$ python -q
>>> import numpy as np
>>> from numpy import linalg as LA
>>> np.set_printoptions(precision=1, suppress=True, linewidth=140)
>>> J = np.load("run2.npy")
>>> J
array([[ 8.,  2., -2.,  0.],
       [ 2.,  5., -1.,  3.],
       [ 0.,  0., -1., -2.],
       [ 0.,  0., -1.,  1.]])
>>> Uu, sig, Vh = LA.svd(J, full_matrices=False)
>>> round(float(np.sqrt((sig ** 2).sum())), 1), round(LA.norm(J), 1)
(10.9, np.float64(10.9))
>>> np.round(Vh @ Vh.T, 1) + 0
array([[1., 0., 0., 0.],
       [0., 1., 0., 0.],
       [0., 0., 1., 0.],
       [0., 0., 0., 1.]])
>>> np.abs(Vh[0])
array([0.8, 0.4, 0.2, 0.2])
>>> Uu.shape, sig.shape, Vh.shape
((4, 4), (4,), (4, 4))
>>> sig
array([9.4, 5. , 1.9, 1.2])
>>> f = np.array([3, 3, 3, 2])
>>> B = J + np.outer(f, np.eye(4)[3])
>>> LA.matrix_rank(B - J)
np.int64(1)
>>> round(float(LA.det(B) / LA.det(J)), 1), np.round(1 + LA.solve(J, f)[3], 1)
(0.7, np.float64(0.7))
>>> LA.matrix_rank(LA.inv(B) - LA.inv(J), tol=1e-8)
np.int64(1)
>>> Q = J.astype(float).copy()
>>> for j in range(4):
...     Q[:, j] -= Q[:, :j] @ (Q[:, :j].T @ Q[:, j])
...     Q[:, j] /= LA.norm(Q[:, j])
... 
>>> np.round(Q.T @ Q, 1) + 0
array([[1., 0., 0., 0.],
       [0., 1., 0., 0.],
       [0., 0., 1., 0.],
       [0., 0., 0., 1.]])
>>> Q.round(1) + 0
array([[ 1. , -0.2,  0. ,  0. ],
       [ 0.2,  1. ,  0. ,  0. ],
       [ 0. ,  0. , -0.7, -0.7],
       [ 0. ,  0. , -0.7,  0.7]])
>>> J[1] @ J[2]
np.float64(-5.0)
>>> np.round(LA.norm(J, 1), 1), round(LA.norm(J, np.inf), 1)
(np.float64(10.0), np.float64(12.0))
>>> round(LA.norm(J, 2), 1)
np.float64(9.4)
>>> print(LA.norm(J, axis=1).argmax())
0
>>> LA.norm(J, axis=1)
array([8.5, 6.2, 2.2, 1.4])
>>> print(LA.norm(J, axis=0))
[8.2 5.4 2.6 3.7]
>>> m1 = np.loadtxt("block5.csv", delimiter=",")
>>> print(m1)
[[ 16.   -2.8  -1.2]
 [ 12.    0.7   0.5]
 [ 36.    0.5  -0.7]
 [-10.    0.3   0.6]]
>>> x = np.array([-1, 1, -2, 2])
>>> rhs = J @ x
>>> beta, lr = np.zeros(4), 1 / LA.norm(J, 2) ** 2
>>> for i in range(8):
...     beta -= lr * J.T @ (J @ beta - rhs)
...     if i % 2 == 0: print(i, round(LA.norm(J @ beta - rhs), 1))
... 
0 8.4
2 4.9
4 3.3
6 2.7
>>> beta
array([-0.6,  1.4, -0.3,  1.4])
>>> round(LA.cond(J), 1)
np.float64(7.7)
>>> B = np.c_[m1[:, :2] @ np.array([[3, 0], [0, 0]]), np.array([-2, 0, -1, 1])]
>>> B
array([[ 48.,   0.,  -2.],
       [ 36.,   0.,   0.],
       [108.,   0.,  -1.],
       [-30.,   0.,   1.]])
>>> LA.matrix_rank(B)
np.int64(2)
>>> print(np.round(LA.norm(B - m1 @ LA.lstsq(m1, B)[0], axis=0), 1) + 0)
[0.  0.  0.4]
>>> np.round(LA.lstsq(m1, B[:, 0])[0], 1) + 0
array([3., 0., 0.])
>>> Uu, sig, Vh = LA.svd(B, full_matrices=False)
>>> np.round(np.abs(Vh[0]), 1) + 0
array([1., 0., 0.])
>>> np.cumsum(sig ** 2) / np.sum(sig ** 2)
array([1., 1., 1.])
>>> np.round(Uu.T @ B @ Vh.T, 1) + 0
array([[127.2,   0. ,   0. ],
       [  0. ,   1.6,   0. ],
       [  0. ,   0. ,   0. ]])
>>> np.allclose(Uu * sig @ Vh, B)
True
>>> Uu.shape, sig.shape, Vh.shape
((4, 3), (3,), (3, 3))
>>> (sig > 1e-8).sum()
np.int64(2)
>>> arr = np.array([[-0.5, -1.0, -0.7],
...     [-1.1, -1.4, 1.7],
...     [0.3, 1.1, 0.5],
...     [0.2, 0.1, 0.3],
...     [0.1, -0.3, -0.2],
...     [1.6, -1.0, 0.4],
...     [-0.9, 0.6, 1.7],
...     [0.4, -0.4, 0.1],
...     [0.6, 0.1, 0.2],
...     [-0.2, -0.2, -0.8],
...     [-0.9, 1.0, 0.9],
...     [0.0, 0.5, -0.5],
...     [-0.2, 1.2, 0.7],
...     [-0.8, -0.1, 0.6],
...     [0.2, 0.6, 0.7],
...     [0.8, -0.6, -0.5],
...     [1.8, 0.2, 0.1],
...     [-1.6, -1.8, 0.4],
...     [1.9, 0.1, 0.9],
...     [0.5, 1.1, 0.4]])
>>> rng = np.random.default_rng(968720)
>>> arr[:, 1] = -3 * arr[:, 2] + 0.3 * rng.normal(size=20)
>>> arr
array([[-0.5,  2.3, -0.7],
       [-1.1, -5.1,  1.7],
       [ 0.3, -1.5,  0.5],
       [ 0.2, -0.4,  0.3],
       [ 0.1,  0.6, -0.2],
       [ 1.6, -1. ,  0.4],
       [-0.9, -5.4,  1.7],
       [ 0.4, -1. ,  0.1],
       [ 0.6, -0.6,  0.2],
       [-0.2,  2.8, -0.8],
       [-0.9, -2.5,  0.9],
       [ 0. ,  1.2, -0.5],
       [-0.2, -2.1,  0.7],
       [-0.8, -1.9,  0.6],
       [ 0.2, -2.3,  0.7],
       [ 0.8,  1.7, -0.5],
       [ 1.8, -0.1,  0.1],
       [-1.6, -1. ,  0.4],
       [ 1.9, -3.1,  0.9],
       [ 0.5, -0.9,  0.4]])
>>> cent = arr[[0, 19]].astype(float)
>>> for _ in range(4):
...     lab = LA.norm(arr[:, None] - cent, axis=-1).argmin(axis=1)
...     cent = np.array([arr[lab == j].mean(axis=0) for j in range(2)])
... 
>>> lab
array([0, 1, 1, 1, 0, 1, 1, 1, 1, 0, 1, 0, 1, 1, 1, 0, 1, 1, 1, 1])
>>> cent.round(1) + 0
array([[ 0. ,  1.7, -0.5],
       [ 0.1, -1.9,  0.6]])
>>> print(cent[1] - cent[0])
[ 0.1 -3.6  1.2]
>>> np.bincount(lab)
array([ 5, 15])
